$ ipython --no-banner

In [1]: import numpy as np

In [2]: np.set_printoptions(precision=3, suppress=True, linewidth=120, sign=" ")

In [3]: tidy = lambda a: np.round(a, 3) + 0

In [4]: rng = np.random.default_rng(3516)

In [5]: arr = np.array([[1, 2, 1, 3], [0, 3, 3, 3], [2, 1, 3, 1], [3, 0, 2, 0]]) * (rng.random((4, 4)) < 0.3)

In [6]: arr
Out[6]: 
array([[ 0,  2,  0,  0],
       [ 0,  0,  0,  3],
       [ 2,  1,  0,  0],
       [ 0,  0,  0,  0]])

In [7]: np.linalg.cond(arr) > 100
Out[7]: np.True_

In [8]: [round(float(x), 3) for x in np.linalg.svd(arr, compute_uv=False)[:3]]
Out[8]: [3.0, 2.562, 1.562]

In [9]: np.linalg.matrix_rank(arr, rtol=0.1)
Out[9]: np.int64(3)

In [10]: left, sigma, Vt = np.linalg.svd(arr)

In [11]: evecs = Vt[:(sigma > 1e-8).sum()]

In [12]: x0 = arr[1] + -2 * arr[3] + rng.integers(2) * np.eye(4)[1]

In [13]: x0
Out[13]: array([ 0.,  1.,  0.,  3.])

In [14]: np.allclose(evecs.T @ evecs @ x0, x0)
Out[14]: True

In [15]: tidy(evecs.T @ evecs)
Out[15]: 
array([[ 1.,  0.,  0.,  0.],
       [ 0.,  1.,  0.,  0.],
       [ 0.,  0.,  0.,  0.],
       [ 0.,  0.,  0.,  1.]])

In [16]: np.linalg.matrix_rank(np.vstack([arr, x0]))
Out[16]: np.int64(3)

In [17]: tidy(np.linalg.norm(x0 - evecs.T @ evecs @ x0))
Out[17]: np.float64(0.0)

In [18]: lab = rng.permutation(4)

In [19]: lab
Out[19]: array([ 2,  1,  0,  3])

In [20]: Y = arr[lab][:, lab]

In [21]: tidy(np.sort(np.abs(np.linalg.eigvals(Y))))
Out[21]: array([ 0.,  0.,  0.,  0.])

In [22]: Y
Out[22]: 
array([[ 0,  1,  2,  0],
       [ 0,  0,  0,  3],
       [ 0,  2,  0,  0],
       [ 0,  0,  0,  0]])

In [23]: np.trace(Y)
Out[23]: np.int64(0)

In [24]: np.allclose(Y[:-1].T @ np.linalg.lstsq(Y[:-1].T, Y[-1])[0], Y[-1])
Out[24]: True

In [25]: Y = np.array([[1, 2], [0, 0]])

In [26]: C = np.kron(Y, arr)

In [27]: C.shape
Out[27]: (8, 8)

In [28]: tidy(np.linalg.norm(C, 2)), tidy(np.linalg.norm(Y, 2) * np.linalg.norm(arr, 2))
Out[28]: (np.float64(6.708), np.float64(6.708))

In [29]: np.linalg.matrix_rank(C)
Out[29]: np.int64(3)

In [30]: mat = np.load("sample2.npy")

In [31]: mat
Out[31]: 
array([[ 5.,  5.,  0.,  0.,  0.,  0.],
       [ 5.,  8.,  5.,  0.,  0.,  0.],
       [ 0.,  5.,  3.,  5.,  0.,  0.],
       [ 0.,  0.,  5., -8.,  5.,  0.],
       [ 0.,  0.,  0.,  5.,  3.,  5.],
       [ 0.,  0.,  0.,  0.,  5.,  0.]])

In [32]: x0 = np.array([1, -2, 5, 4, -3, -2])

In [33]: mat @ (2 * x0)
Out[33]: array([-10.,  28.,  50., -44.,   2., -30.])

In [34]: mat @ x0
Out[34]: array([ -5.,  14.,  25., -22.,   1., -15.])

In [35]: (mat @ x0).argmax()
Out[35]: np.int64(2)

In [36]: mat @ np.ones(6)
Out[36]: array([ 10.,  18.,  13.,   2.,  13.,   5.])

In [37]: np.linalg.norm(mat @ x0) <= np.linalg.norm(mat, 2) * np.linalg.norm(x0) + 1e-9
Out[37]: np.True_

In [38]: def softmax(z):
    ...:     e = np.exp(z - z.max(axis=-1, keepdims=True))
    ...:     return e / e.sum(axis=-1, keepdims=True)
    ...: 

In [39]: tidy(softmax(10 * mat[4]))
Out[39]: array([ 0. ,  0. ,  0. ,  0.5,  0. ,  0.5])

In [40]: tidy(softmax(mat).sum(axis=1))
Out[40]: array([ 1.,  1.,  1.,  1.,  1.,  1.])

In [41]: tidy(softmax(mat[4] + -1))
Out[41]: array([ 0.003,  0.003,  0.003,  0.464,  0.063,  0.464])

In [42]: att = mat @ mat.T / np.sqrt(6)

In [43]: tidy(softmax(att)[4] @ mat)
Out[43]: array([ 0.,  0.,  0.,  5.,  3.,  5.])

In [44]: tidy(softmax(att))
Out[44]: 
array([[ 0.002,  0.998,  0.   ,  0.   ,  0.   ,  0.   ],
       [ 0.   ,  1.   ,  0.   ,  0.   ,  0.   ,  0.   ],
       [ 0.   ,  0.163,  0.837,  0.   ,  0.   ,  0.   ],
       [ 0.   ,  0.   ,  0.   ,  1.   ,  0.   ,  0.   ],
       [ 0.   ,  0.   ,  0.   ,  0.   ,  1.   ,  0.   ],
       [ 0.   ,  0.   ,  0.   ,  0.496,  0.008,  0.496]])

In [45]: tidy(softmax(att + np.triu(np.full(att.shape, -np.inf), 1)))
Out[45]: 
array([[ 1.   ,  0.   ,  0.   ,  0.   ,  0.   ,  0.   ],
       [ 0.   ,  1.   ,  0.   ,  0.   ,  0.   ,  0.   ],
       [ 0.   ,  0.163,  0.837,  0.   ,  0.   ,  0.   ],
       [ 0.   ,  0.   ,  0.   ,  1.   ,  0.   ,  0.   ],
       [ 0.   ,  0.   ,  0.   ,  0.   ,  1.   ,  0.   ],
       [ 0.   ,  0.   ,  0.   ,  0.496,  0.008,  0.496]])

In [46]: softmax(att).round(6).argmax(axis=1)
Out[46]: array([ 1,  1,  2,  3,  4,  3])

In [47]: r0 = np.array([-3, -5])

In [48]: np.correlate(mat[3], mat[4], "full")
Out[48]: array([  0.,   0.,  25., -25.,  26., -25.,  25.,   0.,   0.,   0.,   0.])

In [49]: lab = rng.permutation(6)

In [50]: lab
Out[50]: array([ 1,  0,  2,  3,  4,  5])

In [51]: Y = mat[lab][:, lab]

In [52]: Y
Out[52]: 
array([[ 8.,  5.,  5.,  0.,  0.,  0.],
       [ 5.,  5.,  0.,  0.,  0.,  0.],
       [ 5.,  0.,  3.,  5.,  0.,  0.],
       [ 0.,  0.,  5., -8.,  5.,  0.],
       [ 0.,  0.,  0.,  5.,  3.,  5.],
       [ 0.,  0.,  0.,  0.,  5.,  0.]])

In [53]: tidy(np.sort(np.abs(np.linalg.eigvals(Y))))
Out[53]: array([  0.353,   3.119,   4.654,   8.04 ,  11.824,  13.603])

In [54]: [round(float(np.linalg.det(mat[:i, :i])), 2) + 0 for i in range(1, 7)]
Out[54]: [5.0, 15.0, -80.0, 265.0, 2795.0, -6625.0]

In [55]: tidy(np.linalg.eigvalsh(mat).min())
Out[55]: np.float64(-11.824)

In [56]: J = np.load("dump.npy")

In [57]: tidy(J)
Out[57]: 
array([[-0.331,  0.656,  0.462,  0.497],
       [-0.11 , -0.174,  0.79 , -0.578],
       [-0.827, -0.517, -0.079,  0.205],
       [ 0.441, -0.522,  0.396,  0.614]])

In [58]: tidy(J.T @ J)
Out[58]: 
array([[ 1.,  0.,  0.,  0.],
       [ 0.,  1.,  0.,  0.],
       [ 0.,  0.,  1.,  0.],
       [ 0.,  0.,  0.,  1.]])

In [59]: W0 = np.load("test9.npy")

In [60]: W0
Out[60]: 
array([[ 8,  0,  9],
       [ 0, -3,  0],
       [-3,  0,  8]])

In [61]: (np.linalg.matrix_power((W0 != 0) + (W0.T != 0) + np.eye(3), 3) > 0).astype(int)
Out[61]: 
array([[ 1,  0,  1],
       [ 0,  1,  0],
       [ 1,  0,  1]])

In [62]: tidy(np.linalg.det(W0))
Out[62]: np.float64(-273.0)

In [63]: np.flatnonzero(np.linalg.matrix_power((W0 != 0) + (W0.T != 0) + np.eye(3), 3)[0])
Out[63]: array([ 0,  2])

In [64]: tidy(np.sort(np.linalg.eigvals(W0).real))
Out[64]: array([-3.,  8.,  8.])

In [65]: W0 @ W0
Out[65]: 
array([[ 37,   0, 144],
       [  0,   9,   0],
       [-48,   0,  37]])

In [66]: Y = np.linalg.inv(W0)

In [67]: tidy(np.linalg.cond(W0))
Out[67]: np.float64(4.333)

In [68]: np.allclose(Y, W0.T)
Out[68]: False

In [69]: tidy(np.linalg.det(W0) * np.linalg.det(Y))
Out[69]: np.float64(1.0)

In [70]: tidy(np.linalg.slogdet(W0)[0])
Out[70]: np.float64(-1.0)

In [71]: tidy(np.linalg.inv(Y))
Out[71]: 
array([[ 8.,  0.,  9.],
       [ 0., -3.,  0.],
       [-3.,  0.,  8.]])

In [72]: tidy(W0 @ Y)
Out[72]: 
array([[ 1.,  0.,  0.],
       [ 0.,  1.,  0.],
       [ 0.,  0.,  1.]])

In [73]: tidy(np.linalg.svd(W0, compute_uv=False))
Out[73]: array([ 13.,   7.,   3.])

In [74]: np.diff(W0, axis=0)
Out[74]: 
array([[-8, -3, -9],
       [-3,  3,  8]])

In [75]: tidy(W0.mean(axis=0))
Out[75]: array([ 1.667, -1.   ,  5.667])

In [76]: E = np.arange(18).reshape(3, 6) + 4

In [77]: E
Out[77]: 
array([[  4,   5,   6,   7,   8,   9],
       [ 10,  11,  12,  13,  14,  15],
       [ 16,  17,  18,  19,  20,  21]])

In [78]: Y = E + rng.integers(-2, 3, (3, 2)) @ rng.integers(-2, 3, (2, 6))

In [79]: Y
Out[79]: 
array([[  3,   6,   4,   9,  10,   7],
       [ 12,  10,  16,   9,  12,  18],
       [ 17,  14,  20,  17,  14,  25]])

In [80]: Y - E
Out[80]: 
array([[-1,  1, -2,  2,  2, -2],
       [ 2, -1,  4, -4, -2,  3],
       [ 1, -3,  2, -2, -6,  4]])

In [81]: np.abs(Y - E).sum(axis=1)
Out[81]: array([ 10,  16,  18])

In [82]: F = np.load("run14.npy")

In [83]: tidy(F)
Out[83]: 
array([[ 0.846,  0.154,  0.154,  0.154, -0.462],
       [ 0.154,  0.846, -0.154, -0.154,  0.462],
       [ 0.154, -0.154,  0.846, -0.154,  0.462],
       [ 0.154, -0.154, -0.154,  0.846,  0.462],
       [-0.462,  0.462,  0.462,  0.462, -0.385]])

In [84]: x0 = np.array([1, -1, -1, -1, 2])

In [85]: 5 - np.linalg.matrix_rank(F - np.eye(5), tol=1e-8)
Out[85]: np.int64(4)

In [86]: tidy(np.abs(np.linalg.eigvals(F)))
Out[86]: array([ 1.,  1.,  1.,  1.,  1.])

In [87]: tidy(np.linalg.det(F))
Out[87]: np.float64(-1.0)
